$ python -q
>>> import numpy as np
>>> np.set_printoptions(precision=2, suppress=True, linewidth=200, floatmode="fixed")
>>> tidy = lambda a: np.round(a, 2) + 0
>>> E = np.tril(np.array([[1, 1, 1, 0], [1, 2, 0, 1], [0, 0, 0, 1], [1, 2, 2, 1]]), -1) + np.eye(4, dtype=int)
>>> E
array([[1, 0, 0, 0],
       [1, 1, 0, 0],
       [0, 0, 1, 0],
       [1, 2, 2, 1]])
>>> np.linalg.matrix_rank(E - E[0, 0] * np.eye(4))
np.int64(2)
>>> E @ E
array([[1, 0, 0, 0],
       [2, 1, 0, 0],
       [0, 0, 1, 0],
       [4, 4, 4, 1]])
>>> [int(np.linalg.matrix_rank(np.linalg.matrix_power(E, p))) for p in range(1, 5)]
[4, 4, 4, 4]
>>> A = np.load("case7.npy")
>>> tidy(A)
array([[-0.71,  0.00,  0.00,  0.00, -0.71,  0.00,  0.00],
       [ 0.00,  1.00,  0.00,  0.00,  0.00,  0.00,  0.00],
       [ 0.00,  0.00,  1.00,  0.00,  0.00,  0.00,  0.00],
       [ 0.00,  0.00,  0.00,  1.00,  0.00,  0.00,  0.00],
       [ 0.71,  0.00,  0.00,  0.00, -0.71,  0.00,  0.00],
       [ 0.00,  0.00,  0.00,  0.00,  0.00,  1.00,  0.00],
       [ 0.00,  0.00,  0.00,  0.00,  0.00,  0.00,  1.00]])
>>> def softmax(z):
...     e = np.exp(z - z.max(axis=-1, keepdims=True))
...     return e / e.sum(axis=-1, keepdims=True)
... 
>>> tidy(softmax(E[3] + -1))
array([0.13, 0.37, 0.37, 0.13])
>>> softmax(E).sum(axis=1)
array([1.00, 1.00, 1.00, 1.00])
>>> tidy(softmax(10 * E[3]))
array([0.00, 0.50, 0.50, 0.00])
>>> scores = E @ E.T / np.sqrt(4)
>>> tidy(softmax(scores))
array([[0.28, 0.28, 0.17, 0.28],
       [0.17, 0.28, 0.10, 0.46],
       [0.16, 0.16, 0.26, 0.43],
       [0.01, 0.03, 0.02, 0.94]])
>>> tidy(softmax(scores)[3] @ E)
array([0.98, 1.92, 1.90, 0.94])
>>> tidy(A @ A)
array([[ 0.00,  0.00,  0.00,  0.00,  1.00,  0.00,  0.00],
       [ 0.00,  1.00,  0.00,  0.00,  0.00,  0.00,  0.00],
       [ 0.00,  0.00,  1.00,  0.00,  0.00,  0.00,  0.00],
       [ 0.00,  0.00,  0.00,  1.00,  0.00,  0.00,  0.00],
       [-1.00,  0.00,  0.00,  0.00,  0.00,  0.00,  0.00],
       [ 0.00,  0.00,  0.00,  0.00,  0.00,  1.00,  0.00],
       [ 0.00,  0.00,  0.00,  0.00,  0.00,  0.00,  1.00]])
>>> tidy(np.linalg.det(A))
np.float64(1.0)
